% ipython --no-banner

In [1]: import numpy as np

In [2]: np.set_printoptions(suppress=True, linewidth=100)

In [3]: def tidy(a):
   ...:     return np.round(a, 1) + 0
   ...: 

In [4]: A = np.array([[2, 3, 1], [2, 0, 1], [2, 3, 1], [0, 0, 2], [10, 3, 5]])

In [5]: C2 = A.T @ A

In [6]: print(np.diag(C2))
[112  27  32]

In [7]: print(tidy(np.linalg.svd(A, compute_uv=False) ** 2))
[157.7  10.2   3.1]

In [8]: print(tidy(np.linalg.eigvalsh(C2)[::-1]))
[157.7  10.2   3.1]

In [9]: print(np.linalg.matrix_rank(C2))
3

In [10]: print(np.allclose(C2, C2.T))
True

In [11]: print(np.trace(C2), (A ** 2).sum())
171 171

In [12]: print((A @ A.T).shape)
(5, 5)

In [13]: A2 = np.c_[A[:, :2] @ np.array([[-7, -7], [4, -9]]), np.array([2, -2, -1, 0, 2])]

In [14]: print(A2)
[[ -2 -41   2]
 [-14 -14  -2]
 [ -2 -41  -1]
 [  0   0   0]
 [-58 -97   2]]

In [15]: print(np.linalg.matrix_rank(A2))
3

In [16]: print(tidy(np.linalg.norm(A2 - A @ np.linalg.lstsq(A, A2)[0], axis=0)))
[0.  0.  3.1]

In [17]: print(tidy(np.linalg.norm(np.linalg.qr(A)[0].T @ A2, axis=0) ** 2 / ((A2 ** 2).sum(axis=0) + 1e-12)))
[1.  1.  0.3]

In [18]: print(tidy(np.linalg.lstsq(A, A2[:, 0])[0]))
[-7.  4.  0.]

In [19]: def softmax(z):
    ...:     e = np.exp(z - z.max(axis=-1, keepdims=True))
    ...:     return e / e.sum(axis=-1, keepdims=True)
    ...: 

In [20]: print(softmax(A2).sum(axis=1))
[1. 1. 1. 1. 1.]

In [21]: print(tidy(softmax(10 * A2[2])))
[0. 0. 1.]

In [22]: print(tidy(softmax(A2[2])))
[0.3 0.  0.7]

In [23]: scores = A2 @ A2.T / np.sqrt(3)

In [24]: print(softmax(scores))
[[0.  0.  0.  0.  1. ]
 [0.  0.  0.  0.  1. ]
 [0.  0.  0.  0.  1. ]
 [0.2 0.2 0.2 0.2 0.2]
 [0.  0.  0.  0.  1. ]]

In [25]: q, R = np.linalg.qr(A)

In [26]: print(tidy(abs(R[0, 0])), tidy(np.linalg.norm(A[:, 0])))
10.6 10.6

In [27]: print(tidy(q @ R))
[[ 2.  3.  1.]
 [ 2.  0.  1.]
 [ 2.  3.  1.]
 [ 0.  0.  2.]
 [10.  3.  5.]]

In [28]: print(tidy(np.trace(q @ q.T)))
3.0

In [29]: print(tidy(R))
[[-10.6  -4.   -5.3]
 [  0.    3.4   0. ]
 [  0.    0.    2. ]]

In [30]: print(q.shape, R.shape)
(5, 3) (3, 3)

In [31]: print(tidy(q))
[[-0.2  0.7  0. ]
 [-0.2 -0.2  0. ]
 [-0.2  0.7  0. ]
 [ 0.   0.   1. ]
 [-0.9 -0.2  0. ]]

In [32]: X = np.load("m.npy")

In [33]: print(tidy(X))
[[ 1.   0.1  0.1]
 [ 0.1  0.5 -0.5]
 [ 0.1 -0.5  0.6]]

In [34]: vals, vecs = np.linalg.eigh(X)

In [35]: print(tidy(vecs @ np.diag(vals) @ vecs.T))
[[ 1.   0.1  0.1]
 [ 0.1  0.5 -0.5]
 [ 0.1 -0.5  0.6]]

In [36]: print(np.unique(vals.round(6) + 0, return_counts=True)[1])
[1 2]

In [37]: print(tidy(vals))
[0. 1. 1.]

In [38]: print(tidy(np.linalg.eigvalsh(X + -3 * np.eye(3))))
[-3. -2. -2.]
